$ ipython --no-banner

In [1]: import numpy as np

In [2]: import numpy.linalg as la

In [3]: np.set_printoptions(suppress=True, linewidth=160)

In [4]: rd = lambda a: np.round(a, 3) + 0

In [5]: E = np.load("case14.npy")

In [6]: print(E)
[[ 0.945  0.701  0.997 -0.753  0.837  0.178  0.422]
 [-0.954  0.1   -0.962 -1.     0.915 -0.994  0.9  ]
 [ 0.993  0.551 -0.578  0.999 -0.3    0.999 -0.947]
 [ 1.     0.89   0.971  0.994  0.706  0.999 -0.854]
 [-0.1   -0.47   0.876  0.336  0.848  0.617 -0.635]
 [ 0.907 -0.653  0.544  1.    -0.06   1.    -0.995]
 [-0.834 -0.327  0.968 -0.995  0.943 -0.951  0.675]
 [ 0.635  0.508  0.824 -0.862  0.789 -0.3    0.422]
 [ 0.92  -0.02  -0.592  0.999 -0.405  0.996 -0.946]
 [-0.254 -0.537  0.592  0.876 -0.226  0.653 -0.617]
 [-0.273  0.446 -0.883 -0.932 -0.07  -0.851  0.726]
 [-0.964 -0.345 -0.493 -0.995  0.438 -0.987  0.827]
 [-0.217  0.493 -0.896 -0.99   0.919 -0.834  0.629]
 [-0.592 -0.726  0.98   0.731 -0.07   0.327 -0.508]
 [ 0.907  0.578  0.909 -0.611  0.966  0.635 -0.188]]

In [7]: O, V = la.qr(E[:, :6])[0], la.qr(E[:, 6:])[0]

In [8]: sv = la.svd(O.T @ V, compute_uv=False)

In [9]: print(rd(np.degrees(np.arccos(sv.clip(0, 1)))))
[7.059]

In [10]: P = E @ la.solve(E.T @ E, E.T)

In [11]: print(rd(P @ E[:, 6]))
[ 0.422  0.9   -0.947 -0.854 -0.635 -0.995  0.675  0.422 -0.946 -0.617  0.726  0.827  0.629 -0.508 -0.188]

In [12]: U, sv, VT = la.svd(E, full_matrices=False)

In [13]: print(rd(np.abs(VT[0])))
[0.361 0.03  0.217 0.547 0.165 0.525 0.469]

In [14]: print(rd(sv))
[5.838 3.659 2.925 1.454 0.956 0.48  0.284]

In [15]: print(rd(VT @ VT.T))
[[1. 0. 0. 0. 0. 0. 0.]
 [0. 1. 0. 0. 0. 0. 0.]
 [0. 0. 1. 0. 0. 0. 0.]
 [0. 0. 0. 1. 0. 0. 0.]
 [0. 0. 0. 0. 1. 0. 0.]
 [0. 0. 0. 0. 0. 1. 0.]
 [0. 0. 0. 0. 0. 0. 1.]]

In [16]: print(rd(U.T @ U))
[[1. 0. 0. 0. 0. 0. 0.]
 [0. 1. 0. 0. 0. 0. 0.]
 [0. 0. 1. 0. 0. 0. 0.]
 [0. 0. 0. 1. 0. 0. 0.]
 [0. 0. 0. 0. 1. 0. 0.]
 [0. 0. 0. 0. 0. 1. 0.]
 [0. 0. 0. 0. 0. 0. 1.]]

In [17]: print(rd(np.cumsum(sv ** 2) / np.sum(sv ** 2)))
[0.574 0.8   0.944 0.979 0.995 0.999 1.   ]

In [18]: mat = np.minimum.outer(np.arange(1, 9), np.arange(1, 9)) * 4

In [19]: print(mat)
[[ 4  4  4  4  4  4  4  4]
 [ 4  8  8  8  8  8  8  8]
 [ 4  8 12 12 12 12 12 12]
 [ 4  8 12 16 16 16 16 16]
 [ 4  8 12 16 20 20 20 20]
 [ 4  8 12 16 20 24 24 24]
 [ 4  8 12 16 20 24 28 28]
 [ 4  8 12 16 20 24 28 32]]

In [20]: low = la.cholesky(mat)

In [21]: print(low)
[[2. 0. 0. 0. 0. 0. 0. 0.]
 [2. 2. 0. 0. 0. 0. 0. 0.]
 [2. 2. 2. 0. 0. 0. 0. 0.]
 [2. 2. 2. 2. 0. 0. 0. 0.]
 [2. 2. 2. 2. 2. 0. 0. 0.]
 [2. 2. 2. 2. 2. 2. 0. 0.]
 [2. 2. 2. 2. 2. 2. 2. 0.]
 [2. 2. 2. 2. 2. 2. 2. 2.]]

In [22]: print(la.eigvalsh(mat).min() > 0)
True

In [23]: print(np.prod(np.diag(low)) ** 2, rd(la.det(mat)))
65536.0 65536.0

In [24]: ang = np.radians(90)

In [25]: Rm = np.eye(8)

In [26]: Rm[3, 3] = Rm[0, 0] = np.cos(ang)

In [27]: Rm[3, 0], Rm[0, 3] = -np.sin(ang), np.sin(ang)

In [28]: print(rd(Rm))
[[ 0.  0.  0.  1.  0.  0.  0.  0.]
 [ 0.  1.  0.  0.  0.  0.  0.  0.]
 [ 0.  0.  1.  0.  0.  0.  0.  0.]
 [-1.  0.  0.  0.  0.  0.  0.  0.]
 [ 0.  0.  0.  0.  1.  0.  0.  0.]
 [ 0.  0.  0.  0.  0.  1.  0.  0.]
 [ 0.  0.  0.  0.  0.  0.  1.  0.]
 [ 0.  0.  0.  0.  0.  0.  0.  1.]]

In [29]: out = mat @ Rm.T

In [30]: print(rd(out))
[[ 4.  4.  4. -4.  4.  4.  4.  4.]
 [ 8.  8.  8. -4.  8.  8.  8.  8.]
 [12.  8. 12. -4. 12. 12. 12. 12.]
 [16.  8. 12. -4. 16. 16. 16. 16.]
 [16.  8. 12. -4. 20. 20. 20. 20.]
 [16.  8. 12. -4. 20. 24. 24. 24.]
 [16.  8. 12. -4. 20. 24. 28. 28.]
 [16.  8. 12. -4. 20. 24. 28. 32.]]

In [31]: print(rd(la.det(Rm)), np.trace(Rm))
1.0 6.0

In [32]: T = np.stack([mat, -1 * mat, mat[::-1]])

In [33]: print(T.sum(axis=0))
[[ 4  8 12 16 20 24 28 32]
 [ 4  8 12 16 20 24 28 28]
 [ 4  8 12 16 20 24 24 24]
 [ 4  8 12 16 20 20 20 20]
 [ 4  8 12 16 16 16 16 16]
 [ 4  8 12 12 12 12 12 12]
 [ 4  8  8  8  8  8  8  8]
 [ 4  4  4  4  4  4  4  4]]

In [34]: print(rd(la.norm(T, axis=(1, 2))))
[118.389 118.389 118.389]

In [35]: print(np.einsum("bij,cij->bc", T, T))
[[ 14016 -14016   9920]
 [-14016  14016  -9920]
 [  9920  -9920  14016]]

In [36]: evals, V = la.eigh(mat)

In [37]: vec = np.array([-1, 3, 2, 1, 0, 3, -2, 3])

In [38]: print(rd(la.eigvalsh(mat[1:, 1:])))
[  1.05    1.219   1.591   2.409   4.535  12.643 116.553]

In [39]: print((np.sign(V[:, -1].round(6)) == np.sign(V[0, -1].round(6))).astype(int))
[1 1 1 1 1 1 1 1]

In [40]: print(np.abs(mat).sum(axis=1).max(), rd(np.abs(evals).max()))
144 117.461

In [41]: F = 0.7 ** np.abs(np.subtract.outer(np.arange(3), np.arange(3)))

In [42]: print(rd(F))
[[1.   0.7  0.49]
 [0.7  1.   0.7 ]
 [0.49 0.7  1.  ]]

In [43]: evals, V = la.eig(F)

In [44]: print(rd(np.sort(la.eigvals(la.inv(F)))))
[0.442 1.961 4.441]

In [45]: print(rd(F @ V[:, 0] - evals[0] * V[:, 0]))
[0. 0. 0.]

In [46]: O, V = la.qr(F[:, :1])[0], la.qr(F[:, 1:])[0]

In [47]: sv = la.svd(O.T @ V, compute_uv=False)

In [48]: print(rd(la.norm(O @ O.T - V @ V.T, 2)))
1.0

In [49]: print((sv > 0.9).sum())
1

In [50]: print(rd(sv))
[0.948]

In [51]: evals, V = la.eigh(F)

In [52]: vec = np.array([0, -1, -1])

In [53]: print(rd(V * np.sqrt(evals) @ V.T))
[[0.914 0.354 0.2  ]
 [0.354 0.866 0.354]
 [0.2   0.354 0.914]]

In [54]: print(rd(V * np.maximum(evals, 0) @ V.T))
[[1.   0.7  0.49]
 [0.7  1.   0.7 ]
 [0.49 0.7  1.  ]]

In [55]: evals, V = la.eigh(F)

In [56]: print(rd(la.eigvalsh(F @ F)))
[0.051 0.26  5.129]

In [57]: print(rd(V @ np.diag(evals) @ V.T))
[[1.   0.7  0.49]
 [0.7  1.   0.7 ]
 [0.49 0.7  1.  ]]

In [58]: print(rd(V.T @ V))
[[1. 0. 0.]
 [0. 1. 0.]
 [0. 0. 1.]]

In [59]: print((evals > 1e-8).sum(), (evals < -1e-8).sum())
3 0

In [60]: print(rd(la.svd(F, compute_uv=False)))
[2.265 0.51  0.225]

In [61]: print(rd(la.eigvalsh(F + 3 * np.eye(3))))
[3.225 3.51  5.265]

In [62]: out = la.inv(F)

In [63]: print(rd(la.det(F) * la.det(out)))
1.0

In [64]: print(rd(la.det(F) * out))
[[ 0.51  -0.357  0.   ]
 [-0.357  0.76  -0.357]
 [ 0.    -0.357  0.51 ]]

In [65]: print(rd(la.inv(out)))
[[1.   0.7  0.49]
 [0.7  1.   0.7 ]
 [0.49 0.7  1.  ]]

In [66]: print(np.allclose(out, F.T))
False

In [67]: print(rd(la.slogdet(F)[0]))
1.0

In [68]: print(rd(F @ out))
[[1. 0. 0.]
 [0. 1. 0.]
 [0. 0. 1.]]

In [69]: arr = np.load("x.npy")

In [70]: print(rd(arr))
[[0.273 0.182 0.    0.091 0.091 0.182 0.182]
 [0.111 0.111 0.111 0.111 0.222 0.222 0.111]
 [0.111 0.111 0.222 0.111 0.111 0.222 0.111]
 [0.071 0.143 0.143 0.214 0.143 0.143 0.143]
 [0.222 0.222 0.    0.111 0.333 0.    0.111]
 [0.182 0.    0.    0.182 0.182 0.273 0.182]
 [0.111 0.111 0.111 0.222 0.111 0.222 0.111]]

In [71]: O, Rm = la.qr(arr)

In [72]: print(rd(O.T @ O))
[[1. 0. 0. 0. 0. 0. 0.]
 [0. 1. 0. 0. 0. 0. 0.]
 [0. 0. 1. 0. 0. 0. 0.]
 [0. 0. 0. 1. 0. 0. 0.]
 [0. 0. 0. 0. 1. 0. 0.]
 [0. 0. 0. 0. 0. 1. 0.]
 [0. 0. 0. 0. 0. 0. 1.]]

In [73]: print(np.allclose(Rm.T @ Rm, arr.T @ arr))
True

In [74]: print(rd(np.abs(np.diag(Rm))))
[0.446 0.18  0.236 0.184 0.206 0.099 0.049]

In [75]: print(O.shape, Rm.shape)
(7, 7) (7, 7)

In [76]: out = arr / np.sqrt((arr ** 2).mean(axis=1, keepdims=True))

In [77]: print(la.matrix_rank(arr - arr.mean(axis=1, keepdims=True)))
6

In [78]: Xs = E - E.mean(axis=0)

In [79]: U, sv, VT = la.svd(Xs, full_matrices=False)

In [80]: print(la.matrix_rank(Xs))
7

In [81]: print(rd(sv ** 2 / (sv ** 2).sum()))
[0.615 0.187 0.155 0.024 0.015 0.004 0.001]

In [82]: print(rd(VT[0] * np.sign(VT[0, np.abs(VT[0]).argmax()])))
[ 0.355 -0.034  0.207  0.552 -0.181  0.522 -0.468]

In [83]: print(rd(np.abs(VT[-1])))
[0.045 0.124 0.054 0.354 0.116 0.392 0.829]

In [84]: print(np.abs(U[:, 0]).argmax())
1

In [85]: vec = np.ones(8)

In [86]: for _ in range(4):
    ...:     vec = mat @ vec
    ...:     vec /= la.norm(vec)
    ...:     print(round(vec @ mat @ vec, 3))
    ...: 
117.31
117.459
117.461
117.461

In [87]: print(rd(la.eigvalsh(mat)[-1]))
117.461

In [88]: print(rd(vec))
[0.089 0.175 0.255 0.327 0.387 0.434 0.467 0.483]

In [89]: rng = np.random.default_rng(87574)

In [90]: M = np.eye(7, dtype=int)[rng.permutation(7)]

In [91]: print(M)
[[0 0 0 1 0 0 0]
 [0 0 0 0 1 0 0]
 [0 0 0 0 0 1 0]
 [1 0 0 0 0 0 0]
 [0 0 1 0 0 0 0]
 [0 0 0 0 0 0 1]
 [0 1 0 0 0 0 0]]

In [92]: labels = rng.permutation(7)

In [93]: print(labels)
[1 6 4 2 3 5 0]

In [94]: out = M[labels][:, labels]

In [95]: print(np.diag(out))
[0 0 0 0 0 0 0]

In [96]: print(out)
[[0 0 1 0 0 0 0]
 [1 0 0 0 0 0 0]
 [0 0 0 1 0 0 0]
 [0 0 0 0 0 1 0]
 [0 0 0 0 0 0 1]
 [0 1 0 0 0 0 0]
 [0 0 0 0 1 0 0]]
